>>> import numpy as np
>>> np.set_printoptions(precision=2, suppress=True, linewidth=200)
>>> tidy = lambda a: np.round(a, 2) + 0
>>> B = np.array([[0, 1, 0], [0, 1, 1], [2, 0, 2]])
>>> arr = B + B.T
>>> arr
array([[0, 1, 2],
       [1, 2, 1],
       [2, 1, 4]])
>>> rng = np.random.default_rng(38980)
>>> labels = rng.permutation(3)
>>> labels
array([2, 0, 1])
>>> B = arr[labels][:, labels]
>>> np.diag(B)
array([4, 0, 2])
>>> tidy(np.linalg.det(B)), tidy(np.linalg.det(arr[labels]))
(np.float64(-8.0), np.float64(-8.0))
>>> B
array([[4, 2, 1],
       [2, 0, 1],
       [1, 1, 2]])
>>> vals, vecs = np.linalg.eig(B)
>>> tidy(vals)
array([ 5.35,  1.59, -0.94])
>>> tidy(np.sort(np.linalg.eigvals(B.T)))
array([-0.94,  1.59,  5.35])
>>> tidy(np.sort(np.linalg.eigvals(B @ B)))
array([ 0.88,  2.54, 28.58])
>>> proj = np.triu(np.array([[3, 1, 2], [0, 2, 1], [1, 3, 0]]), 1) + np.eye(3)
>>> B = proj @ arr @ np.linalg.inv(proj)
>>> tidy(np.poly(B))
array([ 1., -6.,  2.,  8.])
>>> proj @ arr - arr @ proj
array([[ 5.,  4.,  8.],
       [ 2.,  0.,  0.],
       [ 0., -2., -5.]])
>>> tidy(np.linalg.det(B))
np.float64(-8.0)
>>> B
array([[ 5.,  0.,  1.],
       [ 3.,  0., -1.],
       [ 2., -1.,  1.]])
>>> feats = np.load("run10.npy")
>>> feats
array([[ 0,  0,  0,  4,  0,  0],
       [ 0, -2,  0,  0,  0,  0],
       [ 0,  0,  0,  0, -5,  0],
       [ 4,  0,  0,  0,  0,  0],
       [ 0,  0,  0,  0,  0,  2],
       [ 0,  0, -1,  0,  0,  0]])
>>> (feats != 0).astype(int)
array([[0, 0, 0, 1, 0, 0],
       [0, 1, 0, 0, 0, 0],
       [0, 0, 0, 0, 1, 0],
       [1, 0, 0, 0, 0, 0],
       [0, 0, 0, 0, 0, 1],
       [0, 0, 1, 0, 0, 0]])
>>> np.flatnonzero(np.linalg.matrix_power((feats != 0) + (feats.T != 0) + np.eye(6), 6)[2])
array([2, 4, 5])
>>> tidy(np.linalg.norm(feats, axis=0))
array([4., 2., 1., 4., 5., 2.])
>>> feats[:, 0] @ feats[:, 1]
np.int64(0)
>>> feats @ feats.T
array([[16,  0,  0,  0,  0,  0],
       [ 0,  4,  0,  0,  0,  0],
       [ 0,  0, 25,  0,  0,  0],
       [ 0,  0,  0, 16,  0,  0],
       [ 0,  0,  0,  0,  4,  0],
       [ 0,  0,  0,  0,  0,  1]])
>>> r0 = np.array([2, 0, 0])
>>> np.array([np.convolve(row, r0, "same") for row in feats])
array([[  0,   0,   8,   0,   0,   0],
       [ -4,   0,   0,   0,   0,   0],
       [  0,   0,   0, -10,   0,   0],
       [  0,   0,   0,   0,   0,   0],
       [  0,   0,   0,   0,   4,   0],
       [  0,  -2,   0,   0,   0,   0]])
>>> np.polyval(r0, feats[5])
array([0, 0, 2, 0, 0, 0])
>>> np.correlate(feats[5], feats[3], "full")
array([ 0,  0,  0,  0,  0,  0,  0, -4,  0,  0,  0])
